% python3 -q
>>> import numpy as np
>>> from numpy import linalg as LA
>>> np.set_printoptions(precision=2, suppress=True, linewidth=140)
>>> rd = lambda a: np.round(a, 2) + 0
>>> W0 = np.load("x.npy")
>>> print(W0)
[[ -2  -2  -2  -2  -2  -2]
 [ -2  -4  -4  -4  -4  -4]
 [ -2  -4  -6  -6  -6  -6]
 [ -2  -4  -6  -8  -8  -8]
 [ -2  -4  -6  -8 -10 -10]
 [ -2  -4  -6  -8 -10 -12]]
>>> vals, evecs = LA.eigh(W0)
>>> x0 = np.array([1, -1, 2, -2, 0, -2])
>>> print(rd(LA.eigvalsh(W0[1:, 1:])))
[-33.83  -3.58  -1.3   -0.74  -0.55]
>>> print(rd(evecs * np.abs(vals) @ evecs.T))
[[ 2.  2.  2.  2.  2.  2.]
 [ 2.  4.  4.  4.  4.  4.]
 [ 2.  4.  6.  6.  6.  6.]
 [ 2.  4.  6.  8.  8.  8.]
 [ 2.  4.  6.  8. 10. 10.]
 [ 2.  4.  6.  8. 10. 12.]]
>>> print(x0 @ W0 @ x0)
-82
>>> print(np.abs(W0).sum(axis=1).max(), rd(np.abs(vals).max()))
42 34.41
>>> M2 = LA.inv(W0)
>>> print(W0 @ M2)
[[1. 0. 0. 0. 0. 0.]
 [0. 1. 0. 0. 0. 0.]
 [0. 0. 1. 0. 0. 0.]
 [0. 0. 0. 1. 0. 0.]
 [0. 0. 0. 0. 1. 0.]
 [0. 0. 0. 0. 0. 1.]]
>>> print(rd(LA.cond(W0)))
64.89
>>> print((np.abs(M2) > 1e-9).astype(int))
[[1 1 0 0 0 0]
 [1 1 1 0 0 0]
 [0 1 1 1 0 0]
 [0 0 1 1 1 0]
 [0 0 0 1 1 1]
 [0 0 0 0 1 1]]
>>> print(np.allclose(M2, W0.T))
False
>>> print(rd(LA.det(W0) * M2))
[[-64.  32.   0.   0.   0.   0.]
 [ 32. -64.  32.   0.   0.   0.]
 [  0.  32. -64.  32.   0.   0.]
 [  0.   0.  32. -64.  32.   0.]
 [  0.   0.   0.  32. -64.  32.]
 [  0.   0.   0.   0.  32. -32.]]
>>> A = np.array([[0.4, 0.7, -1.0],
...     [-0.5, 0.4, 0.5],
...     [1.4, 0.4, 0.0],
...     [1.2, -2.1, -0.8],
...     [-0.6, -0.4, 0.4],
...     [0.8, -0.9, -0.9]])
>>> rng = np.random.default_rng(340)
>>> A[0] = A[4] + 0.3 * rng.normal(size=3)
>>> print(rd(A))
[[-0.33  0.1   0.31]
 [-0.5   0.4   0.5 ]
 [ 1.4   0.4   0.  ]
 [ 1.2  -2.1  -0.8 ]
 [-0.6  -0.4   0.4 ]
 [ 0.8  -0.9  -0.9 ]]
>>> def softmax(z):
...     e = np.exp(z - z.max(axis=-1, keepdims=True))
...     return e / e.sum(axis=-1, keepdims=True)
... 
>>> print(rd(softmax(A[2] + -2)))
[0.62 0.23 0.15]
>>> scores = A @ A.T / np.sqrt(3)
>>> print(softmax(scores).round(6).argmax(axis=1))
[1 1 2 3 4 3]
>>> A @ A
Traceback (most recent call last):
  File "<python-input-26>", line 1, in <module>
    A @ A
    ~~^~~
ValueError: matmul: Input operand 1 has a mismatch in its core dimension 0, with gufunc signature (n?,k),(k,m?)->(n?,m?) (size 6 is different from 3)
>>> cov = A.T @ A
>>> print(rd(LA.eigvalsh(cov)[::-1]))
[9.5  2.52 0.4 ]
>>> m1 = np.load("test8.npy")
>>> print(m1)
[[ 0  0  2 -1  2  2]
 [ 2  0  0  2 -1  2]
 [ 2  2  0  0  2 -1]
 [-1  2  2  0  0  2]
 [ 2 -1  2  2  0  0]
 [ 0  2 -1  2  2  0]]
>>> idx = rng.permutation(6)
>>> print(idx)
[5 2 4 3 1 0]
>>> M2 = m1[idx][:, idx]
>>> print(rd(np.sort(np.abs(LA.eigvals(M2)))))
[1.73 1.73 3.   4.36 4.36 5.  ]
>>> print(M2)
[[ 0 -1  2  2  2  0]
 [-1  0  2  0  2  2]
 [ 0  2  0  2 -1  2]
 [ 2  2  0  0  2 -1]
 [ 2  0 -1  2  0  2]
 [ 2  2  2 -1  0  0]]
>>> print(np.diag(M2))
[0 0 0 0 0 0]
>>> print(np.allclose(M2, m1))
False
>>> J = np.load("dump.npy")
>>> print(rd(J))
[[-31.7   -5.14 -17.59  -8.21 -18.68]
 [-28.96  -4.58 -15.6   -7.99 -16.5 ]
 [-13.71  -2.08  -5.42  -6.13  -5.44]
 [ -9.56  -1.65  -3.14  -5.23  -3.03]
 [ -0.64  -0.36  -0.21  -0.57  -0.2 ]
 [  0.05   0.03   0.02   0.04   0.02]
 [  0.43   0.28   0.17   0.37   0.18]
 [  0.5    0.33   0.21   0.43   0.21]
 [  3.87   3.1    2.41   2.78   2.61]
 [  4.53   3.67   2.95   3.14   3.2 ]
 [  6.07   5.03   4.28   3.9    4.69]
 [ 34.8   28.47  33.46  11.08  37.59]
 [ 50.1   39.98  49.59  13.35  55.82]]
>>> rank = LA.matrix_rank(J)
>>> print(rank)
3
>>> N = LA.svd(J)[2][rank:].T
>>> print(np.allclose(J @ N, 0))
True
>>> print([int(LA.matrix_rank(J[:i])) for i in range(1, len(J) + 1)])
[1, 2, 3, 3, 3, 3, 3, 3, 3, 3, 3, 3, 3]
>>> print(LA.matrix_rank(J.T @ J), LA.matrix_rank(J @ J.T))
3 3
>>> print(rd(N @ N.T))
[[ 0.2   0.22 -0.16 -0.26 -0.13]
 [ 0.22  0.25 -0.14 -0.29 -0.19]
 [-0.16 -0.14  0.67  0.16 -0.39]
 [-0.26 -0.29  0.16  0.34  0.21]
 [-0.13 -0.19 -0.39  0.21  0.54]]
